>>> import numpy as np
>>> import numpy.linalg as la
>>> np.set_printoptions(precision=3, suppress=True, linewidth=120, floatmode="fixed")
>>> feats = np.load("test5.npy")
>>> feats
array([[4.000, 1.000, 1.000],
       [1.000, 4.000, 1.000],
       [1.000, 1.000, 4.000]])
>>> vec = np.ones(3)
>>> for _ in range(4):
...     vec = feats @ vec
...     vec /= la.norm(vec)
...     print(round(vec @ feats @ vec, 3))
... 
6.0
6.0
6.0
6.0
>>> vec
array([0.577, 0.577, 0.577])
>>> def softmax(z):
...     e = np.exp(z - z.max(axis=-1, keepdims=True))
...     return e / e.sum(axis=-1, keepdims=True)
... 
>>> softmax(feats[0])
array([0.909, 0.045, 0.045])
>>> softmax(feats).sum(axis=1)
array([1.000, 1.000, 1.000])
>>> att = feats @ feats.T / np.sqrt(3)
>>> softmax(att)[0] @ feats
array([3.967, 1.016, 1.016])
>>> softmax(att + np.triu(np.full(att.shape, -np.inf), 1))
array([[1.000, 0.000, 0.000],
       [0.006, 0.994, 0.000],
       [0.005, 0.005, 0.989]])
>>> ev, vecs = la.eigh(feats)
>>> vec = np.array([2, 0, 3])
>>> vecs * np.sqrt(ev) @ vecs.T
array([[1.971, 0.239, 0.239],
       [0.239, 1.971, 0.239],
       [0.239, 0.239, 1.971]])
>>> W0 = np.load("mat.npy")
>>> W0
array([[ 4,  4,  4,  4],
       [ 4,  8,  8,  8],
       [ 4,  8, 12, 12],
       [ 4,  8, 12, 16]])
>>> L = la.cholesky(feats)
>>> np.prod(np.diag(L)) ** 2, round(la.det(feats), 3)
(np.float64(54.0), np.float64(54.0))
>>> feats / np.sqrt(np.outer(np.diag(feats), np.diag(feats)))
array([[1.000, 0.250, 0.250],
       [0.250, 1.000, 0.250],
       [0.250, 0.250, 1.000]])
>>> np.diag(L) ** 2
array([4.000, 3.750, 3.600])
>>> L
array([[2.000, 0.000, 0.000],
       [0.500, 1.936, 0.000],
       [0.500, 0.387, 1.897]])
>>> L @ L.T
array([[4.000, 1.000, 1.000],
       [1.000, 4.000, 1.000],
       [1.000, 1.000, 4.000]])
>>> ev, vecs = la.eigh(W0)
>>> vec = np.array([4, 6, 8, 5])
>>> np.abs(W0).sum(axis=1).max(), round(np.abs(ev).max(), 3)
(np.int64(40), np.float64(33.163))
>>> vecs * np.maximum(ev, 0) @ vecs.T
array([[ 4.000,  4.000,  4.000,  4.000],
       [ 4.000,  8.000,  8.000,  8.000],
       [ 4.000,  8.000, 12.000, 12.000],
       [ 4.000,  8.000, 12.000, 16.000]])
>>> round(float(vec @ W0 @ vec / (vec @ vec)), 3), np.round(ev[0], 3), round(float(ev[-1]), 3)
(30.752, np.float64(1.132), 33.163)
>>> vecs * np.sqrt(ev) @ vecs.T
array([[1.724, 0.735, 0.527, 0.459],
       [0.735, 2.251, 1.193, 0.985],
       [0.527, 1.193, 2.709, 1.720],
       [0.459, 0.985, 1.720, 3.444]])
>>> vec @ W0 @ vec
np.int64(4336)
>>> la.eigvalsh(W0[1:, 1:])
array([ 1.290,  3.143, 31.567])
>>> (np.sign(vecs[:, -1].round(6)) == np.sign(vecs[0, -1].round(6))).astype(int)
array([1, 1, 1, 1])
